$ ipython --no-banner

In [1]: import numpy as np

In [2]: np.set_printoptions(suppress=True, linewidth=100)

In [3]: rnd = lambda a: np.round(a, 1) + 0

In [4]: E = np.loadtxt("data.csv", delimiter=",")

In [5]: E
Out[5]: 
array([[-1., -2., -8., -2.,  0.,  0.,  0.,  0.],
       [-6.,  8.,  2., -5.,  0.,  0.,  0.,  0.],
       [-9., -6., -3.,  6.,  0.,  0.,  0.,  0.],
       [ 8.,  1.,  4.,  3.,  0.,  0.,  0.,  0.],
       [ 0.,  0.,  0.,  0., -7., -9., -6., -3.],
       [ 0.,  0.,  0.,  0.,  1.,  7.,  8., -6.],
       [ 0.,  0.,  0.,  0., -8.,  4., -2., -9.],
       [ 0.,  0.,  0.,  0.,  3.,  1.,  6.,  6.]])

In [6]: rng = np.random.default_rng(636)

In [7]: z = rng.permutation(8)

In [8]: z
Out[8]: array([2, 1, 4, 0, 5, 7, 3, 6])

In [9]: A2 = E[z][:, z]

In [10]: np.diag(A2)
Out[10]: array([-3.,  8., -7., -1.,  7.,  6.,  3., -2.])

In [11]: print(A2)
[[-3. -6.  0. -9.  0.  0.  6.  0.]
 [ 2.  8.  0. -6.  0.  0. -5.  0.]
 [ 0.  0. -7.  0. -9. -3.  0. -6.]
 [-8. -2.  0. -1.  0.  0. -2.  0.]
 [ 0.  0.  1.  0.  7. -6.  0.  8.]
 [ 0.  0.  3.  0.  1.  6.  0.  6.]
 [ 4.  1.  0.  8.  0.  0.  3.  0.]
 [ 0.  0. -8.  0.  4. -9.  0. -2.]]

In [12]: np.trace(A2)
Out[12]: np.float64(11.0)

In [13]: rnd(np.sort(np.abs(np.linalg.eigvals(A2))))
Out[13]: array([ 2.9,  7.3,  7.3,  8.3,  8.3,  9.1,  9.1, 11.8])

In [14]: np.allclose(A2, E)
Out[14]: False

In [15]: mat = np.loadtxt("m.csv", delimiter=",")

In [16]: mat
Out[16]: 
array([[ 4., -4.,  3., -4., -2.,  0.],
       [-2.,  3.,  3., -3., -4.,  4.],
       [-4.,  1., -3.,  3.,  3.,  0.],
       [ 1.,  2., -1., -5.,  0.,  5.],
       [ 4.,  2., -3., -2., -2.,  1.],
       [-3.,  3.,  5.,  5.,  0.,  3.],
       [-1., -4.,  3., -2., -2., -2.],
       [ 2., -3., -2., -3.,  4.,  4.],
       [-4.,  3.,  5., -1.,  3.,  1.],
       [-5.,  5.,  1.,  2.,  3.,  3.],
       [ 1.,  2., -1., -5.,  0.,  5.]])

In [17]: A2 = np.c_[mat[:, :1] @ np.array([[3]]), np.array([2, 0, -2, 1, -1, -1, 0, 1, -2, 2, 0])]

In [18]: A2
Out[18]: 
array([[ 12.,   2.],
       [ -6.,   0.],
       [-12.,  -2.],
       [  3.,   1.],
       [ 12.,  -1.],
       [ -9.,  -1.],
       [ -3.,   0.],
       [  6.,   1.],
       [-12.,  -2.],
       [-15.,   2.],
       [  3.,   0.]])

In [19]: rnd(np.linalg.norm(A2 - mat @ np.linalg.lstsq(mat, A2)[0], axis=0))
Out[19]: array([0. , 3.9])

In [20]: rnd(np.linalg.lstsq(mat, A2[:, 0])[0])
Out[20]: array([3., 0., 0., 0., 0., 0.])

In [21]: np.linalg.matrix_rank(A2)
Out[21]: np.int64(2)

In [22]: K = np.load("sample6.npy")

In [23]: print(K)
[[ -8.3   9.4  12.3   4.7  -7.8  -2.9]
 [ -0.9 -10.3   3.9   1.2  12.9 -10.5]
 [ -4.   -0.2  -2.8 -18.3   3.9   5.2]
 [ -0.1  12.2  12.6  -2.5  -8.2   4.2]
 [  3.5  -4.1   2.1  -6.8 -17.4   4.1]
 [ 10.7   7.6  -2.3  11.   -9.7   2.9]
 [ 10.1  -9.4  -1.2  -5.8  -2.4 -13. ]
 [ -0.2   8.2  16.4  -1.   -1.   -7.9]
 [ 10.3   4.4  -8.8 -11.6  -4.2   6.6]
 [ 16.2   2.8  -5.2  -9.1   3.4  -3.1]
 [  4.9 -14.8  -5.   -8.4  -6.7   4.3]
 [ -3.9  -9.7  -2.8  -2.8  -4.3  16. ]
 [ -6.7   9.8   0.    4.8  14.9  -3.7]
 [ -3.   -6.6 -12.5   7.7  -8.3   8. ]
 [ -8.1 -11.1  -8.3   4.   -5.7  -9.6]
 [  1.1   2.2  -2.1  19.1   4.3  -2. ]
 [ 10.4 -10.8   3.8 -11.6   4.1  -2.8]
 [ 13.1   3.2  -4.8 -12.6  -2.2  -5.6]
 [ -0.7   9.8   2.8 -14.3   8.2   5. ]
 [  1.6  10.9  -2.5   4.1  -6.4 -14.6]
 [-10.7  -2.2  -2.1  12.3  -3.  -10.8]
 [ -0.6   1.6  -1.2  -2.7  -9.3 -17.4]
 [-11.3  -6.   -0.5  -0.4  10.2  11.5]
 [ -9.3   8.6  -3.    8.   -0.7 -12.8]
 [ -4.2 -12.    9.3   9.7  -6.5  -3.8]
 [ -4.7  -7.2  -1.2 -12.1  -8.9  -9.9]
 [  8.   -4.8  -5.2  11.   -5.3 -11.7]
 [ -7.2 -11.5   2.2  -0.9   4.4  13.8]
 [  9.5   7.6   0.1  12.   -2.8 -10. ]
 [  0.9  -0.6  -7.1  -1.7  -4.5 -18. ]
 [  9.3  -8.2  -3.6  13.7  -3.7  -5.6]
 [ -0.5  -0.6  -8.7   9.7  13.5  -6.8]
 [ -8.2   8.6  -4.6   7.8   7.6 -11. ]
 [ 10.4   6.8  -4.7  -0.5 -11.1  10. ]
 [ -3.3   2.4   9.4  -7.1  12.2  -9.9]
 [ -2.2   5.9  -4.5  -5.3 -16.4  -6.7]
 [  7.6  -9.5   0.1 -11.8   7.    8. ]
 [  5.3   1.7 -13.1   7.5  -5.1  10.6]
 [ -7.5   5.2   9.2  -3.1 -13.   -7.3]
 [  0.8  -7.   -5.3  12.3  -0.4  13. ]]

In [24]: Q, vecs = np.linalg.qr(K[:, :4])[0], np.linalg.qr(K[:, 4:])[0]

In [25]: s = np.linalg.svd(Q.T @ vecs, compute_uv=False)

In [26]: rnd(np.linalg.norm(Q @ Q.T - vecs @ vecs.T, 2))
Out[26]: np.float64(1.0)

In [27]: (s > 0.9).sum()
Out[27]: np.int64(0)

In [28]: P = mat @ np.linalg.solve(mat.T @ mat, mat.T)

In [29]: print(rnd(P))
[[ 0.4  0.  -0.4  0.   0.   0.1  0.2  0.2  0.1 -0.2  0. ]
 [ 0.   0.7  0.   0.2  0.   0.1  0.2 -0.2 -0.1  0.1  0.2]
 [-0.4  0.   0.5  0.  -0.2 -0.1  0.1  0.1 -0.1  0.2  0. ]
 [ 0.   0.2  0.   0.3  0.1 -0.1 -0.1  0.2  0.   0.1  0.3]
 [ 0.   0.  -0.2  0.1  0.4 -0.1 -0.3 -0.2 -0.1 -0.1  0.1]
 [ 0.1  0.1 -0.1 -0.1 -0.1  0.9 -0.2  0.1 -0.1  0.1 -0.1]
 [ 0.2  0.2  0.1 -0.1 -0.3 -0.2  0.5  0.   0.  -0.1 -0.1]
 [ 0.2 -0.2  0.1  0.2 -0.2  0.1  0.   0.8 -0.1  0.   0.2]
 [ 0.1 -0.1 -0.1  0.  -0.1 -0.1  0.  -0.1  0.8  0.3  0. ]
 [-0.2  0.1  0.2  0.1 -0.1  0.1 -0.1  0.   0.3  0.3  0.1]
 [ 0.   0.2  0.   0.3  0.1 -0.1 -0.1  0.2  0.   0.1  0.3]]

In [30]: print(np.linalg.matrix_rank(np.eye(11) - P))
5

In [31]: rnd(P @ mat[:, 3])
Out[31]: array([-4., -3.,  3., -5., -2.,  5., -2., -3., -1.,  2., -5.])

In [32]: np.trace(P)
Out[32]: np.float64(6.0)

In [33]: C2 = np.cov(K, rowvar=False)

In [34]: rnd(K.std(axis=0))
Out[34]: array([7.2, 7.8, 6.5, 9.1, 8.1, 9.2])

In [35]: np.argwhere(np.triu(np.abs(np.corrcoef(K.T)) > 0.8, 1))
Out[35]: array([], shape=(0, 2), dtype=int64)

In [36]: rnd(np.polyfit(K[:, 2], K[:, 1], 1))
Out[36]: array([ 0.2, -0.2])

In [37]: rnd(C2)
Out[37]: 
array([[ 53.9,  -1. , -11.8, -12.2,  -8.7,   4.3],
       [ -1. ,  62.6,  10.2,   5.3,  -3.4, -15.2],
       [-11.8,  10.2,  43.7,  -9. ,   2.6,  -7.3],
       [-12.2,   5.3,  -9. ,  85.8,  -1.1, -13.1],
       [ -8.7,  -3.4,   2.6,  -1.1,  66.6,   1.4],
       [  4.3, -15.2,  -7.3, -13.1,   1.4,  87.1]])

In [38]: np.argsort(-K.std(axis=0).round(6), kind="stable")
Out[38]: array([5, 3, 4, 1, 0, 2])

In [39]: rnd(np.corrcoef(K.T))
Out[39]: 
array([[ 1. ,  0. , -0.2, -0.2, -0.1,  0.1],
       [ 0. ,  1. ,  0.2,  0.1, -0.1, -0.2],
       [-0.2,  0.2,  1. , -0.1,  0. , -0.1],
       [-0.2,  0.1, -0.1,  1. ,  0. , -0.2],
       [-0.1, -0.1,  0. ,  0. ,  1. ,  0. ],
       [ 0.1, -0.2, -0.1, -0.2,  0. ,  1. ]])

In [40]: C2.shape
Out[40]: (6, 6)

In [41]: Xs = K - K.mean(axis=0)

In [42]: vecs = np.linalg.svd(Xs)[2][:5]

In [43]: A2 = Xs - Xs @ vecs.T @ vecs

In [44]: rnd(np.linalg.norm(A2) / np.linalg.norm(Xs))
Out[44]: np.float64(0.3)

In [45]: rnd((Xs @ vecs.T).std(axis=0))
Out[45]: array([10.2,  8.9,  8.4,  7.5,  7. ])

In [46]: rnd(np.diag(vecs.T @ vecs))
Out[46]: array([0.7, 0.9, 0.4, 0.9, 1. , 1. ])

In [47]: np.linalg.norm(A2, axis=1).round(6).argmax()
Out[47]: np.int64(24)

In [48]: z = K[:, 4] > np.median(K[:, 4])

In [49]: r0 = K[z].mean(axis=0) - K[~z].mean(axis=0)

In [50]: np.argsort(-np.abs(r0).round(6), kind="stable")
Out[50]: array([4, 2, 3, 0, 5, 1])

In [51]: rnd((((K - K.mean(axis=0)) @ r0 > 0) == z).mean())
Out[51]: np.float64(0.9)

In [52]: print(((K - K.mean(axis=0)) @ r0 > 0).astype(int))
[0 1 1 0 0 0 0 1 0 1 0 0 1 0 0 1 1 0 1 0 0 0 1 1 0 0 0 1 0 0 0 1 1 0 1 0 1 0 0 0]

In [53]: print(z.astype(int))
[0 1 1 0 0 0 1 1 0 1 0 0 1 0 0 1 1 1 1 0 1 0 1 1 0 0 0 1 1 0 0 1 1 0 1 0 1 0 0 1]

In [54]: rnd(r0)
Out[54]: array([-0.8,  0.5,  1.8, -1.1, 12.8, -0.6])

In [55]: F = np.loadtxt("layer12.csv", delimiter=",")

In [56]: F
Out[56]: 
array([[-3., -2., -1.,  0.,  1.,  2.],
       [ 3.,  4.,  5.,  6.,  7.,  8.],
       [ 9., 10., 11., 12., 13., 14.],
       [15., 16., 17., 18., 19., 20.],
       [21., 22., 23., 24., 25., 26.],
       [27., 28., 29., 30., 31., 32.],
       [33., 34., 35., 36., 37., 38.],
       [39., 40., 41., 42., 43., 44.],
       [45., 46., 47., 48., 49., 50.],
       [51., 52., 53., 54., 55., 56.],
       [57., 58., 59., 60., 61., 62.]])

In [57]: np.linalg.matrix_rank(F, rtol=0.1)
Out[57]: np.int64(1)

In [58]: np.linalg.cond(F) > 100
Out[58]: np.True_
